% python3 -q
>>> import numpy as np
>>> import numpy.linalg as la
>>> np.set_printoptions(precision=1, suppress=True, linewidth=120, legacy="1.25")
>>> rnd = lambda a: np.round(a, 1) + 0
>>> feats = np.load("w.npy")
>>> feats
array([[1, 2, 0, 0],
       [0, 0, 0, 0],
       [0, 0, 1, 2],
       [0, 0, 0, 0]])
>>> # triangular
>>> np.argsort(-la.norm(feats, axis=0).round(6), kind="stable")[:3]
array([1, 3, 0])
>>> la.cond(feats) > 100
True
>>> la.matrix_rank(feats, rtol=0.1)
2
>>> [round(float(x), 1) for x in la.svd(feats, compute_uv=False)[:3]]
[2.2, 2.2, 0.0]
>>> np.prod(np.diag(feats)), rnd(la.det(feats))
(0, 0.0)
>>> la.matrix_rank(feats - feats[0, 0] * np.eye(4))
2
>>> t = np.radians(60)
>>> Rm = np.eye(4)
>>> Rm[2, 2] = Rm[0, 0] = np.cos(t)
>>> Rm[2, 0], Rm[0, 2] = -np.sin(t), np.sin(t)
>>> rnd(Rm)
array([[ 0.5,  0. ,  0.9,  0. ],
       [ 0. ,  1. ,  0. ,  0. ],
       [-0.9,  0. ,  0.5,  0. ],
       [ 0. ,  0. ,  0. ,  1. ]])
>>> out = feats @ Rm.T
>>> rnd(la.svd(feats, compute_uv=False)), rnd(la.svd(out, compute_uv=False))
(array([2.2, 2.2, 0. , 0. ]), array([2.2, 2.2, 0. , 0. ]))
>>> rnd(la.det(Rm)), np.trace(Rm)
(1.0, 3.0)
>>> np.allclose(la.norm(feats, axis=1), la.norm(out, axis=1))
True
>>> rnd(np.abs(out - feats).max(axis=0))
array([0.9, 0. , 0.9, 0. ])
>>> rng = np.random.default_rng(313987)
>>> out = Rm + rng.integers(-2, 3, (4, 1)) @ rng.integers(-2, 3, (1, 4))
>>> rnd(out)
array([[-3.5,  4. ,  0.9, -4. ],
       [-2. ,  3. ,  0. , -2. ],
       [ 1.1, -2. ,  0.5,  2. ],
       [ 2. , -2. ,  0. ,  3. ]])
>>> rnd(la.svd(out - Rm, compute_uv=False))
array([9.2, 0. , 0. , 0. ])
>>> np.abs(out - Rm).sum(axis=1)
array([12.,  6.,  6.,  6.])
>>> data = np.load("data.npy")
>>> rnd(data)
array([[ 1.3,  1.3, -0.8],
       [-0.7,  1.5,  1.1],
       [-1.3,  0.4, -1.4]])
>>> out = np.array([[6, 5], [7, 2], [9, 8]])
>>> rnd(data @ out)
array([[  9.2,   2.5],
       [ 16.2,   8.3],
       [-17.8, -17.2]])
>>> rnd(out.T @ data.T)
array([[  9.2,  16.2, -17.8],
       [  2.5,   8.3, -17.2]])
>>> rnd(np.einsum("ik,kj->ij", data, out))
array([[  9.2,   2.5],
       [ 16.2,   8.3],
       [-17.8, -17.2]])
>>> def softmax(z):
...     e = np.exp(z - z.max(axis=-1, keepdims=True))
...     return e / e.sum(axis=-1, keepdims=True)
... 
>>> rnd(softmax(10 * data[1]))
array([0., 1., 0.])
>>> scores = data @ data.T / np.sqrt(3)
>>> rnd(softmax(scores))
array([[0.8, 0.1, 0.1],
       [0.1, 0.8, 0.1],
       [0.1, 0.1, 0.8]])
>>> rnd(softmax(scores + np.triu(np.full(scores.shape, -np.inf), 1)))
array([[1. , 0. , 0. ],
       [0.1, 0.9, 0. ],
       [0.1, 0.1, 0.8]])
>>> K = np.array([[3, -3, 0],
...     [3, 0, -2],
...     [-2, -3, -2],
...     [-1, -1, -1],
...     [0, 1, -2],
...     [2, 2, 2]]) * (rng.random((6, 3)) < 0.3)
>>> K
array([[ 0,  0,  0],
       [ 3,  0,  0],
       [ 0, -3,  0],
       [-1, -1, -1],
       [ 0,  1,  0],
       [ 0,  0,  0]])
>>> u = np.array([-9, -5, -8])
>>> np.correlate(K[0], K[2], "full")
array([0, 0, 0, 0, 0])
>>> np.cross(K[0, :3], K[2, :3])
array([0, 0, 0])
>>> t = np.radians(36)
>>> Rm = np.eye(3)
>>> Rm[2, 2] = Rm[0, 0] = np.cos(t)
>>> Rm[2, 0], Rm[0, 2] = -np.sin(t), np.sin(t)
>>> rnd(Rm)
array([[ 0.8,  0. ,  0.6],
       [ 0. ,  1. ,  0. ],
       [-0.6,  0. ,  0.8]])
>>> out = data @ Rm.T
>>> rnd(np.abs(out - data).max(axis=0))
array([0.8, 0. , 1.1])
>>> rnd(out)
array([[ 0.6,  1.3, -1.4],
       [ 0.1,  1.5,  1.3],
       [-1.9,  0.4, -0.4]])
>>> np.allclose(data @ data.T, out @ out.T)
True
>>> np.allclose(la.norm(data, axis=1), la.norm(out, axis=1))
True
>>> rnd(la.svd(data, compute_uv=False)), rnd(la.svd(out, compute_uv=False))
(array([2., 2., 2.]), array([2., 2., 2.]))
